>>> import numpy as np
>>> import numpy.linalg as la
>>> np.set_printoptions(precision=3, suppress=True, linewidth=140)
>>> rd = lambda a: np.round(a, 3) + 0
>>> feats = np.load("x.npy")
>>> feats
array([[  0.326,   0.108,   0.091],
       [  2.49 ,  -1.644,  -1.63 ],
       [  1.879,  -1.356,  -1.567],
       [  4.189,  -2.552,  -2.493],
       [ -0.883,   0.066,   0.385],
       [ -7.36 ,   4.413,   4.585],
       [  2.701,  -1.574,  -1.715],
       [  7.032,  -4.287,  -4.333],
       [  1.638,  -0.843,  -0.414],
       [ -6.411,   4.196,   4.036],
       [ 14.224,  -8.565,  -8.045],
       [ -7.086,   4.483,   4.165],
       [  2.142,  -1.414,  -1.631],
       [ -4.916,   2.426,   3.455],
       [ -4.528,   2.992,   3.189],
       [ -2.37 ,   1.083,   1.106],
       [  1.259,  -0.596,  -1.07 ],
       [ -3.268,   1.766,   2.162],
       [ -4.553,   2.475,   2.123],
       [ -0.162,  -0.601,  -0.552],
       [ -1.89 ,   1.244,   0.746],
       [  2.519,  -1.894,  -1.702],
       [-13.783,   8.009,   8.12 ],
       [  4.854,  -2.468,  -1.607],
       [ -4.982,   2.879,   2.931],
       [  3.147,  -2.144,  -2.107],
       [  2.08 ,  -1.473,  -1.187],
       [  4.738,  -2.641,  -2.668],
       [ 10.564,  -5.955,  -6.236],
       [  6.788,  -4.97 ,  -4.749]])
>>> u, g = feats[8], feats[27]
>>> rd(u @ u)
np.float64(3.565)
>>> rd(u @ g)
np.float64(11.092)
>>> p = (u @ g) / (u @ u) * u
>>> rd((g - p) @ u)
np.float64(0.0)
>>> la.matrix_rank(np.outer(u, g))
np.int64(1)
>>> rd(la.norm(u + g) ** 2 + la.norm(u - g) ** 2)
np.float64(80.214)
>>> Y = feats / la.norm(feats, axis=1, keepdims=True)
>>> C2 = Y @ Y.T
>>> rd(la.norm(Y, axis=1))
array([1., 1., 1., 1., 1., 1., 1., 1., 1., 1., 1., 1., 1., 1., 1., 1., 1., 1., 1., 1., 1., 1., 1., 1., 1., 1., 1., 1., 1., 1.])
>>> rd(np.degrees(np.arccos(np.clip(C2[3, 0], -1, 1))))
np.float64(63.798)
>>> Xc = (feats - feats.mean(axis=0)) / feats.std(axis=0)
>>> rd(Xc.std(axis=0))
array([1., 1., 1.])
>>> np.argwhere(np.abs(Xc) > 2)
array([[10,  0],
       [10,  1],
       [10,  2],
       [22,  0],
       [22,  1],
       [22,  2]])
>>> c = la.lstsq(np.delete(Xc, 2, axis=1), Xc[:, 2])[0]
>>> rd(1 - np.var(Xc[:, 2] - np.delete(Xc, 2, axis=1) @ c))
np.float64(0.99)
>>> rd(c)
array([-0.241,  0.755])
>>> np.abs(c).argmax()
np.int64(1)
>>> cent = feats[[1, 0]].astype(float)
>>> for _ in range(7):
...     idx = la.norm(feats[:, None] - cent, axis=-1).argmin(axis=1)
...     cent = np.array([feats[idx == j].mean(axis=0) for j in range(2)])
... 
>>> idx
array([0, 0, 0, 0, 1, 1, 0, 0, 0, 1, 0, 1, 0, 1, 1, 1, 0, 1, 1, 0, 1, 0, 1, 0, 1, 0, 0, 0, 0, 0])
>>> np.bincount(idx)
array([18, 12])
>>> rd(cent[1] - cent[0])
array([-9.192,  5.495,  5.507])
>>> u = np.array([1, 0])
>>> np.convolve(feats[26], u)
array([ 2.08 , -1.473, -1.187,  0.   ])
>>> np.array([np.convolve(row, u, "same") for row in feats])
array([[  0.326,   0.108,   0.091],
       [  2.49 ,  -1.644,  -1.63 ],
       [  1.879,  -1.356,  -1.567],
       [  4.189,  -2.552,  -2.493],
       [ -0.883,   0.066,   0.385],
       [ -7.36 ,   4.413,   4.585],
       [  2.701,  -1.574,  -1.715],
       [  7.032,  -4.287,  -4.333],
       [  1.638,  -0.843,  -0.414],
       [ -6.411,   4.196,   4.036],
       [ 14.224,  -8.565,  -8.045],
       [ -7.086,   4.483,   4.165],
       [  2.142,  -1.414,  -1.631],
       [ -4.916,   2.426,   3.455],
       [ -4.528,   2.992,   3.189],
       [ -2.37 ,   1.083,   1.106],
       [  1.259,  -0.596,  -1.07 ],
       [ -3.268,   1.766,   2.162],
       [ -4.553,   2.475,   2.123],
       [ -0.162,  -0.601,  -0.552],
       [ -1.89 ,   1.244,   0.746],
       [  2.519,  -1.894,  -1.702],
       [-13.783,   8.009,   8.12 ],
       [  4.854,  -2.468,  -1.607],
       [ -4.982,   2.879,   2.931],
       [  3.147,  -2.144,  -2.107],
       [  2.08 ,  -1.473,  -1.187],
       [  4.738,  -2.641,  -2.668],
       [ 10.564,  -5.955,  -6.236],
       [  6.788,  -4.97 ,  -4.749]])
>>> rd(np.correlate(feats[26], feats[4], "full"))
array([ 0.801, -0.43 , -2.391,  1.222,  1.048])
>>> np.polyval(u, feats[26])
array([ 2.08 , -1.473, -1.187])
>>> rd(np.cross(feats[26, :3], feats[4, :3]))
array([-0.489,  0.247, -1.163])
>>> rng = np.random.default_rng(422648)
>>> arr = np.eye(3, dtype=int)[rng.permutation(3)] * np.array([0, -1, -2])
>>> arr
array([[ 0,  0,  0],
       [ 0,  0, -2],
       [ 0, -1,  0]])
>>> np.argsort(-la.norm(arr, axis=0).round(6), kind="stable")[:3]
array([2, 1, 0])
>>> la.matrix_rank(arr, rtol=0.1)
np.int64(2)
>>> m1 = np.array([[-2.2, 1.7, -0.9, -0.2],
...     [-0.1, -0.8, -0.4, 0.3],
...     [0.5, -0.4, 0.1, 3.1],
...     [-2.0, 1.7, -0.9, 0.6],
...     [-0.9, -1.4, 1.2, 0.6],
...     [1.7, 0.8, 0.0, -0.5],
...     [1.7, -0.6, -0.7, -0.3]])
>>> m1
array([[-2.2,  1.7, -0.9, -0.2],
       [-0.1, -0.8, -0.4,  0.3],
       [ 0.5, -0.4,  0.1,  3.1],
       [-2. ,  1.7, -0.9,  0.6],
       [-0.9, -1.4,  1.2,  0.6],
       [ 1.7,  0.8,  0. , -0.5],
       [ 1.7, -0.6, -0.7, -0.3]])
>>> x = np.array([6, 8, 7, 4])
>>> rhs = m1 @ x
>>> c, lr = np.zeros(4), 1 / la.norm(m1, 2) ** 2
>>> for i in range(40):
...     c -= lr * m1.T @ (m1 @ c - rhs)
...     if i % 10 == 0: print(i, round(la.norm(m1 @ c - rhs), 3))
... 
0 16.492
10 5.637
20 2.553
30 1.157
>>> rd(c)
array([5.947, 7.761, 6.609, 3.978])
>>> rd(la.cond(m1))
np.float64(3.625)
>>> x = np.array([0, 2, 1, 3])
>>> rd(m1 @ (2 * x))
array([ 3.8, -2.2, 17.2,  8.6,  0.4,  0.2, -5.6])
>>> rd(m1 * x)
array([[ 0. ,  3.4, -0.9, -0.6],
       [ 0. , -1.6, -0.4,  0.9],
       [ 0. , -0.8,  0.1,  9.3],
       [ 0. ,  3.4, -0.9,  1.8],
       [ 0. , -2.8,  1.2,  1.8],
       [ 0. ,  1.6,  0. , -1.5],
       [ 0. , -1.2, -0.7, -0.9]])
>>> (m1 @ x).argmax()
np.int64(2)
>>> m1 @ np.eye(4)[2]
array([-0.9, -0.4,  0.1, -0.9,  1.2,  0. , -0.7])
>>> x = np.array([3, 0, 2, 2])
>>> rhs = m1 @ x
>>> rd(rhs)
array([-8.8, -0.5,  7.9, -6.6,  0.9,  4.1,  3.1])
>>> rhs = rhs + 0.05 * rng.normal(size=7)
>>> rd(rhs)
array([-8.745, -0.492,  7.848, -6.561,  0.855,  4.13 ,  3.14 ])
>>> c, *_ = la.lstsq(m1, rhs)
>>> rd(m1.T @ (rhs - m1 @ c))
array([0., 0., 0., 0.])
>>> P = m1 @ la.solve(m1.T @ m1, m1.T)
>>> rd(np.diag(P))
array([0.453, 0.401, 0.962, 0.466, 0.574, 0.569, 0.575])
>>> rd(np.trace(P))
np.float64(4.0)
>>> rd(P @ m1[:, 3])
array([-0.2,  0.3,  3.1,  0.6,  0.6, -0.5, -0.3])
>>> rd(la.eigvalsh(P))
array([0., 0., 0., 1., 1., 1., 1.])
>>> E = np.loadtxt("w.csv", delimiter=",")
>>> E
array([[ -3.43 ,  -2.192,  -0.722],
       [ -4.589,   0.128,  -1.957],
       [  6.112,   0.708,  -0.217],
       [  1.183,   0.543,   2.427],
       [-10.146,   0.981,   2.196],
       [ -9.605,   0.519,  -0.254],
       [ -8.535,   1.042,   1.06 ],
       [  1.453,  -0.056,   1.034],
       [  0.652,  -0.438,  -1.39 ],
       [ 11.287,   0.013,   0.719]])
>>> Y = np.c_[E[:, :1] @ np.array([[7]]), np.array([1, 1, 1, 2, 0, 0, 1, 0, 1, -2])]
>>> rd(Y)
array([[-24.01 ,   1.   ],
       [-32.123,   1.   ],
       [ 42.784,   1.   ],
       [  8.281,   2.   ],
       [-71.022,   0.   ],
       [-67.235,   0.   ],
       [-59.745,   1.   ],
       [ 10.171,   0.   ],
       [  4.564,   1.   ],
       [ 79.009,  -2.   ]])
>>> rd(la.norm(la.qr(E)[0].T @ Y, axis=0) ** 2 / ((Y ** 2).sum(axis=0) + 1e-12))
array([1.  , 0.15])
>>> rd(la.lstsq(E, Y[:, 0])[0])
array([7., 0., 0.])
>>> C2 = np.cov(E, rowvar=False)
>>> rd(np.polyfit(E[:, 0], E[:, 1], 1))
array([-0.023,  0.089])
>>> rd(C2)
array([[49.463, -1.134, -0.295],
       [-1.134,  0.886,  0.647],
       [-0.295,  0.647,  2.109]])
>>> rd(E.std(axis=0))
array([6.672, 0.893, 1.378])
>>> np.argwhere(np.triu(np.abs(np.corrcoef(E.T)) > 0.8, 1))
array([], shape=(0, 2), dtype=int64)
>>> rd(np.corrcoef(E[:, 0], E[:, 1])[0, 1])
np.float64(-0.171)
>>> rd(np.median(E, axis=0))
array([-1.389,  0.324,  0.251])
>>> Xc = E - E.mean(axis=0)
>>> left, sigma, VT = la.svd(Xc, full_matrices=False)
>>> rd(sigma)
array([21.105,  4.625,  2.304])
>>> (np.sign(left[:, 0]) == np.sign(left[0, 0])).astype(int)
array([1, 1, 0, 0, 1, 1, 1, 0, 0, 0])
>>> rd(Xc.mean(axis=0))
array([0., 0., 0.])
>>> np.searchsorted(np.cumsum(sigma ** 2) / (sigma ** 2).sum(), 0.9) + 1
np.int64(1)
>>> la.matrix_rank(Xc)
np.int64(3)
>>> rd(sigma ** 2 / (sigma ** 2).sum())
array([0.943, 0.045, 0.011])
>>> x = np.array([0, 2, -1])
>>> rhs = E @ x
>>> rd(rhs)
array([-3.662,  2.213,  1.633, -1.341, -0.234,  1.292,  1.024, -1.146,  0.514, -0.693])
>>> rd(la.solve(E.T @ E, E.T @ rhs))
array([ 0.,  2., -1.])
>>> try:
...     la.solve(E, rhs)
... except la.LinAlgError as e:
...     print(e)
... 
Last 2 dimensions of the array must be square
>>> rhs = rhs + 0.02 * rng.normal(size=10)
>>> rd(rhs)
array([-3.651,  2.218,  1.639, -1.386, -0.231,  1.279,  1.015, -1.158,  0.534, -0.702])
>>> c, *_ = la.lstsq(E, rhs)
>>> [round(float(la.norm(la.solve(E.T @ E + lam * np.eye(3), E.T @ rhs))), 2) for lam in (0, 1, 10, 100)]
[2.24, 1.89, 0.78, 0.12]
>>> rd(E.T @ (rhs - E @ c))
array([0., 0., 0.])
>>> rd(la.norm(rhs - E @ c))
np.float64(0.039)
>>> M = np.array([[1.0, 0.0, 0.0, 0.0, 0.0, 0.0],
...     [0.0, -1.0, 0.0, 0.0, 0.0, 0.0],
...     [0.0, 0.0, 1.0, 0.0, 0.0, 0.0],
...     [0.0, 0.0, 0.0, 1.0, 0.0, 0.0],
...     [0.0, 0.0, 0.0, 0.0, -1.0, 0.0],
...     [0.0, 0.0, 0.0, 0.0, 0.0, 1.0]])
>>> theta = np.radians(15)
>>> R = np.eye(6)
>>> R[5, 5] = R[0, 0] = np.cos(theta)
>>> R[5, 0], R[0, 5] = -np.sin(theta), np.sin(theta)
>>> rd(R)
array([[ 0.966,  0.   ,  0.   ,  0.   ,  0.   ,  0.259],
       [ 0.   ,  1.   ,  0.   ,  0.   ,  0.   ,  0.   ],
       [ 0.   ,  0.   ,  1.   ,  0.   ,  0.   ,  0.   ],
       [ 0.   ,  0.   ,  0.   ,  1.   ,  0.   ,  0.   ],
       [ 0.   ,  0.   ,  0.   ,  0.   ,  1.   ,  0.   ],
       [-0.259,  0.   ,  0.   ,  0.   ,  0.   ,  0.966]])
>>> Y = M @ R.T
>>> np.allclose(M @ M.T, Y @ Y.T)
True
>>> rd(la.svd(M, compute_uv=False)), rd(la.svd(Y, compute_uv=False))
(array([1., 1., 1., 1., 1., 1.]), array([1., 1., 1., 1., 1., 1.]))
>>> rd(np.abs(Y - M).max(axis=0))
array([0.259, 0.   , 0.   , 0.   , 0.   , 0.259])
>>> rd(Y)
array([[ 0.966,  0.   ,  0.   ,  0.   ,  0.   , -0.259],
       [ 0.   , -1.   ,  0.   ,  0.   ,  0.   ,  0.   ],
       [ 0.   ,  0.   ,  1.   ,  0.   ,  0.   ,  0.   ],
       [ 0.   ,  0.   ,  0.   ,  1.   ,  0.   ,  0.   ],
       [ 0.   ,  0.   ,  0.   ,  0.   , -1.   ,  0.   ],
       [ 0.259,  0.   ,  0.   ,  0.   ,  0.   ,  0.966]])
>>> idx = rng.permutation(6)
>>> idx
array([1, 0, 4, 2, 5, 3])
>>> Y = M[idx][:, idx]
>>> Y
array([[-1.,  0.,  0.,  0.,  0.,  0.],
       [ 0.,  1.,  0.,  0.,  0.,  0.],
       [ 0.,  0., -1.,  0.,  0.,  0.],
       [ 0.,  0.,  0.,  1.,  0.,  0.],
       [ 0.,  0.,  0.,  0.,  1.,  0.],
       [ 0.,  0.,  0.,  0.,  0.,  1.]])
>>> np.allclose(Y, M)
False
>>> rd(np.sort(np.abs(la.eigvals(Y))))
array([1., 1., 1., 1., 1., 1.])
>>> np.trace(Y)
np.float64(2.0)
>>> q, R = la.qr(M)
>>> q.shape, R.shape
((6, 6), (6, 6))
>>> np.allclose(R.T @ R, M.T @ M)
True
>>> q
array([[ 1.,  0.,  0.,  0.,  0.,  0.],
       [-0.,  1.,  0.,  0.,  0.,  0.],
       [-0., -0.,  1.,  0.,  0.,  0.],
       [-0., -0., -0.,  1.,  0.,  0.],
       [-0., -0., -0., -0.,  1.,  0.],
       [-0., -0., -0., -0., -0.,  1.]])
>>> R
array([[ 1.,  0.,  0.,  0.,  0.,  0.],
       [ 0., -1.,  0.,  0.,  0.,  0.],
       [ 0.,  0.,  1.,  0.,  0.,  0.],
       [ 0.,  0.,  0.,  1.,  0.,  0.],
       [ 0.,  0.,  0.,  0., -1.,  0.],
       [ 0.,  0.,  0.,  0.,  0.,  1.]])
>>> ev, evecs = la.eigh(R)
>>> rd(la.eigvalsh(R + 3 * np.eye(6)))
array([2., 2., 4., 4., 4., 4.])
>>> rd(la.svd(R, compute_uv=False))
array([1., 1., 1., 1., 1., 1.])
>>> Y = M + rng.integers(-2, 3, (6, 1)) @ rng.integers(-2, 3, (1, 6))
>>> Y
array([[ 1.,  0.,  0.,  0.,  0.,  0.],
       [-1., -1.,  0.,  1.,  1.,  2.],
       [-1.,  0.,  1.,  1.,  1.,  2.],
       [-1.,  0.,  0.,  2.,  1.,  2.],
       [ 1.,  0.,  0., -1., -2., -2.],
       [ 2.,  0.,  0., -2., -2., -3.]])
>>> la.matrix_rank(Y - M, tol=1e-8)
np.int64(1)
>>> rd(la.svd(Y - M, compute_uv=False))
array([7.483, 0.   , 0.   , 0.   , 0.   , 0.   ])
